$ python3 -q
>>> import numpy as np
>>> from numpy import linalg as LA
>>> np.set_printoptions(precision=2, suppress=True, linewidth=160, legacy="1.25")
>>> u = np.array([0, 8, 1, 7, 1, 6, 7, 9, 8, 5, 5, 4, 5, 8, 1]) + 0.5
>>> W0 = np.outer(u, u) / (u @ u)
>>> W0.round(2) + 0
array([[0.  , 0.01, 0.  , 0.01, 0.  , 0.01, 0.01, 0.01, 0.01, 0.  , 0.  , 0.  , 0.  , 0.01, 0.  ],
       [0.01, 0.12, 0.02, 0.11, 0.02, 0.1 , 0.11, 0.14, 0.12, 0.08, 0.08, 0.07, 0.08, 0.12, 0.02],
       [0.  , 0.02, 0.  , 0.02, 0.  , 0.02, 0.02, 0.02, 0.02, 0.01, 0.01, 0.01, 0.01, 0.02, 0.  ],
       [0.01, 0.11, 0.02, 0.1 , 0.02, 0.08, 0.1 , 0.12, 0.11, 0.07, 0.07, 0.06, 0.07, 0.11, 0.02],
       [0.  , 0.02, 0.  , 0.02, 0.  , 0.02, 0.02, 0.02, 0.02, 0.01, 0.01, 0.01, 0.01, 0.02, 0.  ],
       [0.01, 0.1 , 0.02, 0.08, 0.02, 0.07, 0.08, 0.11, 0.1 , 0.06, 0.06, 0.05, 0.06, 0.1 , 0.02],
       [0.01, 0.11, 0.02, 0.1 , 0.02, 0.08, 0.1 , 0.12, 0.11, 0.07, 0.07, 0.06, 0.07, 0.11, 0.02],
       [0.01, 0.14, 0.02, 0.12, 0.02, 0.11, 0.12, 0.16, 0.14, 0.09, 0.09, 0.07, 0.09, 0.14, 0.02],
       [0.01, 0.12, 0.02, 0.11, 0.02, 0.1 , 0.11, 0.14, 0.12, 0.08, 0.08, 0.07, 0.08, 0.12, 0.02],
       [0.  , 0.08, 0.01, 0.07, 0.01, 0.06, 0.07, 0.09, 0.08, 0.05, 0.05, 0.04, 0.05, 0.08, 0.01],
       [0.  , 0.08, 0.01, 0.07, 0.01, 0.06, 0.07, 0.09, 0.08, 0.05, 0.05, 0.04, 0.05, 0.08, 0.01],
       [0.  , 0.07, 0.01, 0.06, 0.01, 0.05, 0.06, 0.07, 0.07, 0.04, 0.04, 0.03, 0.04, 0.07, 0.01],
       [0.  , 0.08, 0.01, 0.07, 0.01, 0.06, 0.07, 0.09, 0.08, 0.05, 0.05, 0.04, 0.05, 0.08, 0.01],
       [0.01, 0.12, 0.02, 0.11, 0.02, 0.1 , 0.11, 0.14, 0.12, 0.08, 0.08, 0.07, 0.08, 0.12, 0.02],
       [0.  , 0.02, 0.  , 0.02, 0.  , 0.02, 0.02, 0.02, 0.02, 0.01, 0.01, 0.01, 0.01, 0.02, 0.  ]])
>>> np.allclose(W0 @ W0.T, W0.T @ W0)
True
>>> np.round(np.sort(np.abs(LA.eigvals(W0))), 2) + 0
array([0., 0., 0., 0., 0., 0., 0., 0., 0., 0., 0., 0., 0., 0., 1.])
>>> np.allclose(W0, W0.T)
True
